$ python3 -q
>>> import numpy as np
>>> np.set_printoptions(suppress=True, linewidth=120)
>>> arr = np.load("data.npy")
>>> arr
array([[  5,  25, -25,   0,  30,  10,  40, -25, -10,  -5],
       [  9,  45, -45,   0,  54,  18,  72, -45, -18,  -9],
       [  9,  45, -45,   0,  54,  18,  72, -45, -18,  -9],
       [  7,  35, -35,   0,  42,  14,  56, -35, -14,  -7],
       [ -5, -25,  25,   0, -30, -10, -40,  25,  10,   5],
       [  9,  45, -45,   0,  54,  18,  72, -45, -18,  -9],
       [  5,  25, -25,   0,  30,  10,  40, -25, -10,  -5]])
>>> rank = np.linalg.matrix_rank(arr)
>>> rank
np.int64(1)
>>> N = np.linalg.svd(arr)[2][rank:].T
>>> [int(np.linalg.matrix_rank(arr[:, :j + 1])) for j in range(10)]
[1, 1, 1, 1, 1, 1, 1, 1, 1, 1]
>>> [int(np.linalg.matrix_rank(arr[:i])) for i in range(1, len(arr) + 1)]
[1, 1, 1, 1, 1, 1, 1]
>>> N.shape
(10, 9)
>>> np.linalg.matrix_rank(arr.T @ arr), np.linalg.matrix_rank(arr @ arr.T)
(np.int64(1), np.int64(1))
>>> np.allclose(arr @ N, 0)
True
>>> left, s, Vh = np.linalg.svd(arr)
>>> np.argmax(s[:-1] / (s[1:] + 1e-6)) + 1
np.int64(1)
>>> A2 = left[:, :1] @ np.diag(s[:1]) @ Vh[:1]
>>> round(np.linalg.norm(arr - A2, 2), 2), round(float(s[1]), 2)
(np.float64(0.0), 0.0)
>>> round(float(np.abs(arr - A2).max()), 2)
0.0
>>> np.linalg.matrix_rank(arr, rtol=0.05)
np.int64(1)
>>> np.linalg.lstsq(arr[:-1].T, arr[-1])[2]
np.int32(1)
>>> np.round(arr @ np.linalg.pinv(arr) @ arr, 2)
array([[  5.,  25., -25.,   0.,  30.,  10.,  40., -25., -10.,  -5.],
       [  9.,  45., -45.,   0.,  54.,  18.,  72., -45., -18.,  -9.],
       [  9.,  45., -45.,   0.,  54.,  18.,  72., -45., -18.,  -9.],
       [  7.,  35., -35.,   0.,  42.,  14.,  56., -35., -14.,  -7.],
       [ -5., -25.,  25.,   0., -30., -10., -40.,  25.,  10.,   5.],
       [  9.,  45., -45.,   0.,  54.,  18.,  72., -45., -18.,  -9.],
       [  5.,  25., -25.,   0.,  30.,  10.,  40., -25., -10.,  -5.]])
>>> np.allclose(arr[:-1].T @ np.linalg.lstsq(arr[:-1].T, arr[-1])[0], arr[-1])
True
